>>> import numpy as np
>>> np.set_printoptions(precision=3, suppress=True, linewidth=140, sign=" ")
>>> A = np.load("sample1.npy")
>>> A
array([[ 7,  7, -2,  0, -4, -8,  5],
       [-7, -8, -3,  3, -8,  6,  2],
       [ 0, -4,  3,  6, -2,  5, -7],
       [ 2, -8,  8,  5, -5,  6,  8],
       [-7, -5,  7, -8, -4,  5, -7],
       [-4, -4, -2, -8,  9, -4, -1],
       [ 1, -3,  3, -5,  9,  1, -6]])
>>> rng = np.random.default_rng(94119)
>>> z = rng.permutation(7)
>>> M2 = A[:, z] * rng.choice([-1, 1], 7)
>>> M2
array([[ 8,  2,  7, -4, -7,  0,  5],
       [-6,  3, -7, -8,  8,  3,  2],
       [-5, -3,  0, -2,  4,  6, -7],
       [-6, -8,  2, -5,  8,  5,  8],
       [-5, -7, -7, -4,  5, -8, -7],
       [ 4,  2, -4,  9,  4, -8, -1],
       [-1, -3,  1,  9,  3, -5, -6]])
>>> left, _, vt = np.linalg.svd(A.T @ M2)
>>> np.round(np.linalg.lstsq(A, M2)[0], 3) + 0
array([[ 0.,  0.,  1.,  0.,  0.,  0.,  0.],
       [ 0.,  0.,  0.,  0., -1.,  0.,  0.],
       [ 0., -1.,  0.,  0.,  0.,  0.,  0.],
       [ 0.,  0.,  0.,  0.,  0.,  1.,  0.],
       [ 0.,  0.,  0.,  1.,  0.,  0.,  0.],
       [-1.,  0.,  0.,  0.,  0.,  0.,  0.],
       [ 0.,  0.,  0.,  0.,  0.,  0.,  1.]])
>>> z
array([ 5,  2,  0,  4,  1,  3,  6])
>>> q, evecs = np.linalg.qr(A[:, :1])[0], np.linalg.qr(A[:, 1:])[0]
>>> s = np.linalg.svd(q.T @ evecs, compute_uv=False)
>>> np.degrees(np.arccos(s.clip(0, 1)))
array([ 13.486])
>>> s
array([ 0.972])
>>> f = np.array([9, 9])
>>> np.cross(A[5, :3], A[4, :3])
array([-38,  42,  -8])
